% python3 -q
>>> import numpy as np
>>> np.set_printoptions(precision=3, suppress=True, linewidth=160, legacy="1.25")
>>> rnd = lambda a: np.round(a, 3) + 0
>>> feats = np.load("w.npy")
>>> print(feats)
[[ -2.738   0.09   12.621  -1.848  -3.378 -14.669]
 [ -4.63   -0.242  11.447   0.665  -5.929 -15.599]
 [ -2.368   0.256  11.731   0.473  -4.53  -14.962]
 [ -3.103  -0.492  12.408   0.086  -1.534 -14.521]
 [ -0.476  -0.858  13.468   0.416  -3.001 -16.505]
 [ -1.448   2.822  13.343   0.439  -2.528 -15.818]
 [ -1.151  -0.321  12.635  -0.416  -4.197 -14.397]
 [ -3.008  -0.207  12.727   1.084  -3.507 -15.781]
 [ -5.694  -0.187  11.797   0.877  -1.764 -16.322]
 [ -2.892   0.948  11.313   0.996  -3.313 -13.714]
 [ -4.822   0.484  11.79    0.174  -3.327 -17.133]
 [ -2.765  -1.551  13.917  -0.29   -1.759 -15.711]
 [ -2.856   0.731  12.674   1.087  -4.114 -14.384]
 [ -3.642  -0.748  13.02   -1.432  -2.541 -14.52 ]
 [ -2.915   0.74   10.017  -1.254  -1.977 -13.598]
 [ -3.818  -0.034  12.68   -0.338  -3.011 -15.579]
 [ -3.149  -0.547  11.954  -0.432  -3.165 -15.237]
 [ -2.447  -0.923  12.115   0.577  -1.417 -15.172]
 [ -1.609   0.582  12.495  -0.668  -2.887 -13.031]
 [ -2.365  -0.096  12.034   1.225  -3.122 -15.873]
 [ -4.19   -0.166  13.066   0.186  -2.249 -14.747]
 [ -3.401  -0.844  10.713   0.777  -1.715 -14.897]
 [ -4.719   0.986  13.386   0.295  -2.226 -14.779]
 [ -2.45   -0.914  13.239   0.182  -2.247 -14.609]
 [ -3.169   0.114  11.906   0.214  -2.786 -13.502]
 [ -3.587  -0.607  12.118   0.342  -1.643 -14.805]
 [ -2.4    -0.309  11.771  -1.164  -2.29  -15.347]
 [ -3.282   0.128  13.368   0.172  -3.664 -15.705]
 [ -3.86    1.277  11.836  -0.822  -3.469 -17.795]
 [ -4.58    0.575  12.468  -2.329  -2.401 -17.414]]
>>> other = feats / np.sqrt((feats ** 2).mean(axis=1, keepdims=True))
>>> print(rnd(other[5]))
[-0.168  0.328  1.55   0.051 -0.294 -1.837]
